% python3 -q
>>> import numpy as np
>>> import numpy.linalg as la
>>> np.set_printoptions(precision=2, suppress=True, linewidth=200)
>>> def rnd(a):
...     return np.round(a, 2) + 0
... 
>>> J = np.load("sample2.npy")
>>> J
array([[ 1.1, -0.6,  1.7],
       [-1.3,  0.3,  1.1],
       [ 1.4,  2.1,  0.7],
       [ 0.6, -1.7,  0.9]])
>>> proj = J @ la.solve(J.T @ J, J.T)
>>> rnd(la.eigvalsh(proj))
array([0., 1., 1., 1.])
>>> np.allclose(proj @ proj, proj)
True
>>> rnd(np.diag(proj))
array([0.62, 0.97, 0.88, 0.53])
>>> la.matrix_rank(np.eye(4) - proj)
np.int64(1)
>>> x0 = np.array([4, 5, 4])
>>> target = J @ x0
>>> coef, lr = np.zeros(3), 1 / la.norm(J, 2) ** 2
>>> for i in range(250):
...     coef -= lr * J.T @ (J @ coef - target)
...     if i % 50 == 0: print(i, round(la.norm(J @ coef - target), 2))
... 
0 1.77
50 0.0
100 0.0
150 0.0
200 0.0
>>> rnd(la.cond(J))
np.float64(1.62)
>>> def softmax(z):
...     e = np.exp(z - z.max(axis=-1, keepdims=True))
...     return e / e.sum(axis=-1, keepdims=True)
... 
>>> rnd(softmax(10 * J[2]))
array([0., 1., 0.])
>>> rnd(softmax(J[2]))
array([0.28, 0.57, 0.14])
>>> S = J @ J.T / np.sqrt(3)
>>> rnd(softmax(S + np.triu(np.full(S.shape, -np.inf), 1)))
array([[1.  , 0.  , 0.  , 0.  ],
       [0.17, 0.83, 0.  , 0.  ],
       [0.04, 0.01, 0.94, 0.  ],
       [0.36, 0.05, 0.02, 0.58]])
>>> softmax(S).round(6).argmax(axis=1)
array([0, 1, 2, 3])
>>> rnd(softmax(S)[2] @ J)
array([1.35, 1.94, 0.75])
>>> x0 = np.array([0, 0, 4])
>>> h = np.maximum(J @ x0, 0)
>>> rnd(J.T @ h)
array([ 7.84, -3.  , 21.6 ])
>>> np.flatnonzero(h > 1e-9)
array([0, 1, 2, 3])
>>> rnd(np.maximum(J @ (3 * x0), 0))
array([20.4, 13.2,  8.4, 10.8])
>>> W0 = np.loadtxt("arr.csv", delimiter=",")
>>> W0
array([[3., 4., 0., 0.],
       [4., 3., 4., 0.],
       [0., 4., 0., 4.],
       [0., 0., 4., 1.]])
>>> x0 = np.array([1, 8, 8, 9])
>>> target = W0 @ x0
>>> coef, lr = np.zeros(4), 1 / la.norm(W0, 2) ** 2
>>> for i in range(3):
...     coef -= lr * W0.T @ (W0 @ coef - target)
...     if i % 1 == 0: print(i, round(la.norm(W0 @ coef - target), 2))
... 
0 26.51
1 20.2
2 15.44
>>> rnd(coef)
array([3.25, 8.23, 6.42, 6.41])
>>> m1 = np.array([[1, 0, 0], [1, 1, 0], [0, 2, 1]])
>>> A2 = la.inv(m1)
>>> rnd(la.det(m1) * A2)
array([[ 1.,  0.,  0.],
       [-1.,  1.,  0.],
       [ 2., -2.,  1.]])
>>> rnd(la.det(m1) * la.det(A2))
np.float64(1.0)
>>> (np.abs(A2) > 1e-9).astype(int)
array([[1, 0, 0],
       [1, 1, 0],
       [1, 1, 1]])
>>> rnd(la.slogdet(m1)[0])
np.float64(1.0)
>>> vals, vecs = la.eig(m1)
>>> np.prod(vals)
np.float64(1.0)
>>> rnd(np.sort(la.eigvals(m1 @ m1)))
array([1., 1., 1.])
>>> m1 @ vecs[:, 0] - vals[0] * vecs[:, 0]
array([0., 0., 0.])
>>> A2 = np.array([[0, 1, 5], [5, 2, 3], [0, 0, 3]])
>>> np.vstack([m1, A2.T]).shape
(6, 3)
>>> A2.T @ m1.T
array([[ 0,  5, 10],
       [ 1,  3,  4],
       [ 5,  8,  9]])
>>> la.matrix_rank(np.vstack([m1, A2.T]))
np.int64(3)
>>> Q, vecs = la.qr(m1[:, :1])[0], la.qr(m1[:, 1:])[0]
>>> sig = la.svd(Q.T @ vecs, compute_uv=False)
>>> rnd(np.degrees(np.arccos(sig.clip(0, 1))))
array([45.])
>>> rng = np.random.default_rng(88474)
>>> labels = rng.permutation(3)
>>> labels
array([0, 2, 1])
>>> A2 = m1[labels][:, labels]
>>> A2
array([[1, 0, 0],
       [0, 1, 2],
       [1, 0, 1]])
>>> rnd(np.sort(np.abs(la.eigvals(A2))))
array([1., 1., 1.])
>>> np.diag(A2)
array([1, 1, 1])
>>> np.trace(A2)
np.int64(3)
>>> F = np.load("mat.npy")
>>> F
array([[ 0.,  3., -3., -2.],
       [ 3.,  0.,  0.,  0.],
       [-3.,  0.,  0.,  0.],
       [-2.,  0.,  0.,  0.]])
>>> vals, vecs = la.eigh(F)
>>> x0 = np.array([-2, -1, 2, 3])
>>> rnd(x0 @ F @ x0 / (x0 @ x0)), rnd(vals[0]), rnd(vals[-1])
(np.float64(3.33), np.float64(-4.69), np.float64(4.69))
>>> x0 @ F @ x0
np.float64(60.0)
>>> np.abs(F).sum(axis=1).max(), rnd(np.abs(vals).max())
(np.float64(8.0), np.float64(4.69))
>>> rnd(vecs * np.maximum(vals, 0) @ vecs.T)
array([[ 2.35,  1.5 , -1.5 , -1.  ],
       [ 1.5 ,  0.96, -0.96, -0.64],
       [-1.5 , -0.96,  0.96,  0.64],
       [-1.  , -0.64,  0.64,  0.43]])
>>> (np.sign(vecs[:, -1].round(6)) == np.sign(vecs[0, -1].round(6))).astype(int)
array([1, 1, 0, 0])
>>> arr = np.load("a.npy")
>>> arr
array([[1.09, 0.94, 2.96],
       [1.11, 1.02, 2.96],
       [1.03, 0.93, 3.04],
       [1.01, 1.05, 2.92],
       [1.01, 0.98, 3.01],
       [1.89, 3.04, 4.95],
       [2.  , 2.97, 5.11],
       [2.12, 3.04, 4.99],
       [2.  , 3.04, 4.97],
       [2.07, 2.98, 5.06]])
>>> d = la.norm(arr[:, None] - arr[None], axis=-1)
>>> (d + 1e9 * np.eye(10)).round(6).argmin(axis=1)
array([1, 0, 4, 1, 2, 8, 9, 9, 5, 6])
>>> d.shape
(10, 10)
>>> d.mean(axis=1).argmax()
np.int64(7)
>>> rnd(la.norm(arr - arr.mean(axis=0), axis=1))
array([1.55, 1.49, 1.52, 1.53, 1.51, 1.46, 1.55, 1.55, 1.5 , 1.54])
>>> np.unravel_index(d.round(6).argmax(), d.shape)
(np.int64(0), np.int64(7))
>>> E = np.load("dump.npy")
>>> E
array([[ -0.13,  -0.29,   0.36],
       [  0.69,  -3.87,   2.  ],
       [  2.91,  -3.26,   3.17],
       [  0.29,  -0.46,  -0.68],
       [  0.66,  -0.69,  -0.56],
       [  0.79,  -3.03,   2.44],
       [ -0.97,  -2.34,   0.62],
       [  0.64, -10.65,   5.63],
       [ -1.55,  -6.75,   3.07],
       [ -1.59,  -7.53,   4.11],
       [  2.58,  -4.16,   2.88],
       [ -0.96,  -8.64,   4.19],
       [ -1.12,  -8.19,   4.25],
       [ -0.41,  -2.18,   0.99],
       [  0.91,  -4.32,   3.08]])
>>> Xs = (E - E.mean(axis=0)) / E.std(axis=0)
>>> rnd(Xs.std(axis=0))
array([1., 1., 1.])
>>> coef = la.lstsq(np.delete(Xs, 0, axis=1), Xs[:, 0])[0]
>>> rnd(coef)
array([1.97, 1.79])
>>> np.abs(coef).argmax()
np.int64(0)
>>> d = la.norm(E[:, None] - E[None], axis=-1)
>>> rnd(la.norm(E - E.mean(axis=0), axis=1))
array([4.61, 0.84, 3.07, 5.  , 4.77, 1.52, 2.96, 7.04, 2.98, 3.98, 2.47, 4.73, 4.41, 2.7 , 1.02])
>>> np.flatnonzero(d[6] < d.mean() / 2)
array([ 0,  6, 13])
>>> la.matrix_rank(E)
np.int64(3)
>>> rnd(la.norm(E))
np.float64(24.48)
>>> np.unravel_index(np.abs(E).argmax(), E.shape)
(np.int64(7), np.int64(1))
>>> rnd(la.svd(E, compute_uv=False))
array([23.83,  5.33,  1.66])
>>> K = np.load("layer0.npy")
>>> rnd(K)
array([[0.5 , 0.  , 0.5 , 0.  ],
       [0.  , 0.33, 0.33, 0.33],
       [0.  , 0.5 , 0.5 , 0.  ],
       [0.2 , 0.2 , 0.2 , 0.4 ]])
>>> rnd(np.diff(K, axis=0))
array([[-0.5 ,  0.33, -0.17,  0.33],
       [ 0.  ,  0.17,  0.17, -0.33],
       [ 0.2 , -0.3 , -0.3 ,  0.4 ]])
>>> rnd(K.sum(axis=0))
array([0.7 , 1.03, 1.53, 0.73])
>>> x0 = np.array([-1, 0, 0, -2])
>>> target = K @ x0
>>> coef, lr = np.zeros(4), 1 / la.norm(K, 2) ** 2
>>> for i in range(12):
...     coef -= lr * K.T @ (K @ coef - target)
...     if i % 2 == 0: print(i, round(la.norm(K @ coef - target), 2))
... 
0 0.72
2 0.51
4 0.36
6 0.26
8 0.19
10 0.13
>>> rnd(coef)
array([-0.85,  0.02, -0.16, -1.79])
>>> rnd(la.cond(K))
np.float64(15.68)
>>> f = np.array([-5, 0, -4, -4])
>>> r1 = np.array([4, 4, -4])
>>> data = f[:, None] + r1[None, :]
>>> data
array([[-1, -1, -9],
       [ 4,  4, -4],
       [ 0,  0, -8],
       [ 0,  0, -8]])
>>> A2 = data / np.sqrt((data ** 2).mean(axis=1, keepdims=True))
>>> la.matrix_rank(A2) == la.matrix_rank(data)
np.True_
